% python3 -q
>>> import numpy as np
>>> import numpy.linalg as la
>>> np.set_printoptions(suppress=True, linewidth=100)
>>> mat = np.loadtxt("arr.csv", delimiter=",")
>>> print(mat.round(3))
[[0.667 0.    0.    0.333 0.    0.    0.    0.    0.    0.    0.   ]
 [0.    0.667 0.    0.    0.    0.    0.    0.333 0.    0.    0.   ]
 [0.    0.    0.5   0.    0.    0.    0.    0.5   0.    0.    0.   ]
 [0.167 0.    0.167 0.333 0.    0.    0.167 0.    0.167 0.    0.   ]
 [0.    0.333 0.    0.    0.333 0.    0.333 0.    0.    0.    0.   ]
 [0.167 0.    0.    0.    0.    0.167 0.167 0.    0.167 0.167 0.167]
 [0.    0.2   0.2   0.    0.    0.    0.4   0.    0.2   0.    0.   ]
 [0.    0.    0.    0.25  0.    0.    0.25  0.25  0.    0.25  0.   ]
 [0.25  0.    0.    0.    0.25  0.    0.25  0.    0.25  0.    0.   ]
 [0.143 0.    0.143 0.    0.    0.143 0.143 0.143 0.    0.143 0.143]
 [0.    0.    0.2   0.    0.    0.    0.2   0.2   0.    0.2   0.2  ]]
>>> def softmax(z):
...     e = np.exp(z - z.max(axis=-1, keepdims=True))
...     return e / e.sum(axis=-1, keepdims=True)
... 
>>> print(np.round(softmax(10 * mat[5]), 3))
[0.144 0.027 0.027 0.027 0.027 0.144 0.144 0.027 0.144 0.144 0.144]
>>> scores = mat @ mat.T / np.sqrt(11)
>>> print(np.round(softmax(scores), 3))
[[0.104 0.088 0.088 0.094 0.088 0.091 0.088 0.09  0.092 0.09  0.088]
 [0.088 0.104 0.092 0.088 0.094 0.088 0.091 0.09  0.088 0.089 0.089]
 [0.088 0.092 0.102 0.09  0.088 0.088 0.09  0.091 0.088 0.091 0.093]
 [0.094 0.088 0.09  0.094 0.089 0.09  0.092 0.091 0.091 0.09  0.09 ]
 [0.088 0.094 0.088 0.089 0.097 0.089 0.093 0.09  0.092 0.089 0.09 ]
 [0.092 0.089 0.089 0.091 0.09  0.093 0.091 0.091 0.092 0.092 0.091]
 [0.087 0.091 0.09  0.091 0.093 0.09  0.095 0.09  0.092 0.09  0.091]
 [0.09  0.09  0.091 0.091 0.09  0.09  0.091 0.095 0.09  0.091 0.092]
 [0.093 0.088 0.088 0.091 0.093 0.091 0.092 0.09  0.095 0.09  0.089]
 [0.091 0.09  0.092 0.09  0.09  0.091 0.091 0.091 0.09  0.092 0.092]
 [0.088 0.09  0.094 0.09  0.09  0.091 0.091 0.092 0.089 0.092 0.094]]
>>> print(softmax(scores).round(6).argmax(axis=1))
[0 1 2 0 4 5 6 7 8 2 2]
